% python3 -q
>>> import numpy as np
>>> np.set_printoptions(precision=3, suppress=True, linewidth=120, floatmode="fixed")
>>> tidy = lambda a: np.round(a, 3) + 0
>>> basis = np.array([[1, 1, 2, 2, 1, -1, 0, -2, -1],
...     [-2, -2, 0, 1, 1, 0, 1, -1, -1],
...     [0, 0, -2, 1, 3, -2, -2, -2, 2],
...     [-3, 3, -1, 0, -1, 2, -1, 0, 0],
...     [0, 1, -3, 2, 3, 1, 0, 1, 2],
...     [0, 3, -3, -2, 0, 1, -2, 2, 2],
...     [3, -1, 2, -3, -3, 2, 0, 0, 2],
...     [2, -2, 2, 3, 2, 1, -3, -1, 1],
...     [0, 0, -2, -2, 0, -3, 0, -3, -3]])
>>> rng = np.random.default_rng(601)
>>> X = (rng.random((45, 9)) < 0.25) @ basis
>>> X
array([[-2, -2,  0,  1,  1,  0,  1, -1, -1],
       [ 0,  0,  0,  0,  0,  0,  0,  0,  0],
       [ 2,  1, -2,  0,  1,  3, -4, -3,  2],
       [ 0,  3, -5, -4,  0, -2, -2, -1, -1],
       [ 4, -4,  4,  1,  1, -1, -2, -7, -2],
       [ 4,  0,  0, -2,  1, -4, -2, -7,  0],
       [ 0,  0,  0,  0,  0,  0,  0,  0,  0],
       [-3,  3, -3, -2, -1, -1, -1, -3, -3],
       [ 1,  2, -1,  4,  4,  0,  0, -1,  1],
       [ 1,  2, -3,  2,  4, -3,  0, -4, -2],
       [ 0,  0, -2,  1,  3, -2, -2, -2,  2],
       [ 0,  0,  0,  0,  0,  0,  0,  0,  0],
       [ 0,  3, -3, -2,  0,  1, -2,  2,  2],
       [ 1,  1,  0,  3,  4, -3, -2, -4,  1],
       [ 0,  5, -4,  2,  5, -2, -8, -6,  1],
       [ 0,  2,  1,  6,  5,  0, -6, -5,  2],
       [ 0, -4,  2,  4,  3,  1, -2, -2,  0],
       [ 0,  1, -3,  2,  3,  1,  0,  1,  2],
       [-3,  3, -3, -2, -1, -1, -1, -3, -3],
       [ 5, -2,  1,  2,  2,  4, -3,  0,  5],
       [-3,  6, -6, -4, -1,  0, -3, -1, -1],
       [ 1, -2, -1,  0,  1,  3,  1,  0,  3],
       [ 0,  0,  0,  0,  0,  0,  0,  0,  0],
       [ 1,  1,  0,  3,  4, -3, -2, -4,  1],
       [ 3, -1,  0, -2,  0,  0, -2, -2,  4],
       [ 5, -3,  4,  0, -1,  3, -3, -1,  3],
       [-1, -1,  2,  3,  2, -1,  1, -3, -2],
       [ 0,  1, -7,  1,  6, -4, -2, -4,  1],
       [-5,  1, -1,  1,  0,  2,  0, -1, -1],
       [-1,  2, -2,  5,  4,  4, -4,  0,  3],
       [ 1,  2, -3,  2,  4, -3,  0, -4, -2],
       [ 0,  3, -2, -1, -1,  5, -1,  1,  4],
       [ 0,  0, -2, -2,  0, -3,  0, -3, -3],
       [ 0,  3, -3, -2,  0,  1, -2,  2,  2],
       [ 0, -3, -1,  6,  6,  2, -2, -1,  2],
       [-2, -1, -5,  1,  4, -2,  1, -3, -2],
       [ 2,  3,  0, -2, -2,  6, -6,  1,  5],
       [ 0, -4,  0,  5,  6, -1, -4, -4,  2],
       [ 0,  5, -2,  4,  5,  1, -8, -3,  4],
       [ 2,  1, -3,  2,  5,  0, -7, -1,  5],
       [-3,  4, -6,  3,  5,  1, -3, -1,  4],
       [-1,  1,  1,  3,  1,  3, -4, -1,  1],
       [ 4,  0,  4, -1, -2,  1,  0, -2,  1],
       [ 2,  1, -2,  3,  4,  4, -6, -2,  7],
       [ 1,  1,  2,  2,  1, -1,  0, -2, -1]])
>>> left, sv, Vh = np.linalg.svd(X, full_matrices=False)
>>> left.shape, sv.shape, Vh.shape
((45, 9), (9,), (9, 9))
>>> print(tidy(sv))
[35.286 24.336 23.086 16.879 11.812  8.665  6.795  4.788  1.045]
>>> print(tidy(sv / sv[0]))
[1.000 0.690 0.654 0.478 0.335 0.246 0.193 0.136 0.030]
>>> tidy(left.T @ X @ Vh.T)
array([[35.286,  0.000,  0.000,  0.000,  0.000,  0.000,  0.000,  0.000,  0.000],
       [ 0.000, 24.336,  0.000,  0.000,  0.000,  0.000,  0.000,  0.000,  0.000],
       [ 0.000,  0.000, 23.086,  0.000,  0.000,  0.000,  0.000,  0.000,  0.000],
       [ 0.000,  0.000,  0.000, 16.879,  0.000,  0.000,  0.000,  0.000,  0.000],
       [ 0.000,  0.000,  0.000,  0.000, 11.812,  0.000,  0.000,  0.000,  0.000],
       [ 0.000,  0.000,  0.000,  0.000,  0.000,  8.665,  0.000,  0.000,  0.000],
       [ 0.000,  0.000,  0.000,  0.000,  0.000,  0.000,  6.795,  0.000,  0.000],
       [ 0.000,  0.000,  0.000,  0.000,  0.000,  0.000,  0.000,  4.788,  0.000],
       [ 0.000,  0.000,  0.000,  0.000,  0.000,  0.000,  0.000,  0.000,  1.045]])
>>> tidy(np.abs(Vh[0]))
array([0.064, 0.179, 0.270, 0.349, 0.524, 0.020, 0.522, 0.366, 0.297])
>>> tidy(Vh @ Vh.T)
array([[1.000, 0.000, 0.000, 0.000, 0.000, 0.000, 0.000, 0.000, 0.000],
       [0.000, 1.000, 0.000, 0.000, 0.000, 0.000, 0.000, 0.000, 0.000],
       [0.000, 0.000, 1.000, 0.000, 0.000, 0.000, 0.000, 0.000, 0.000],
       [0.000, 0.000, 0.000, 1.000, 0.000, 0.000, 0.000, 0.000, 0.000],
       [0.000, 0.000, 0.000, 0.000, 1.000, 0.000, 0.000, 0.000, 0.000],
       [0.000, 0.000, 0.000, 0.000, 0.000, 1.000, 0.000, 0.000, 0.000],
       [0.000, 0.000, 0.000, 0.000, 0.000, 0.000, 1.000, 0.000, 0.000],
       [0.000, 0.000, 0.000, 0.000, 0.000, 0.000, 0.000, 1.000, 0.000],
       [0.000, 0.000, 0.000, 0.000, 0.000, 0.000, 0.000, 0.000, 1.000]])
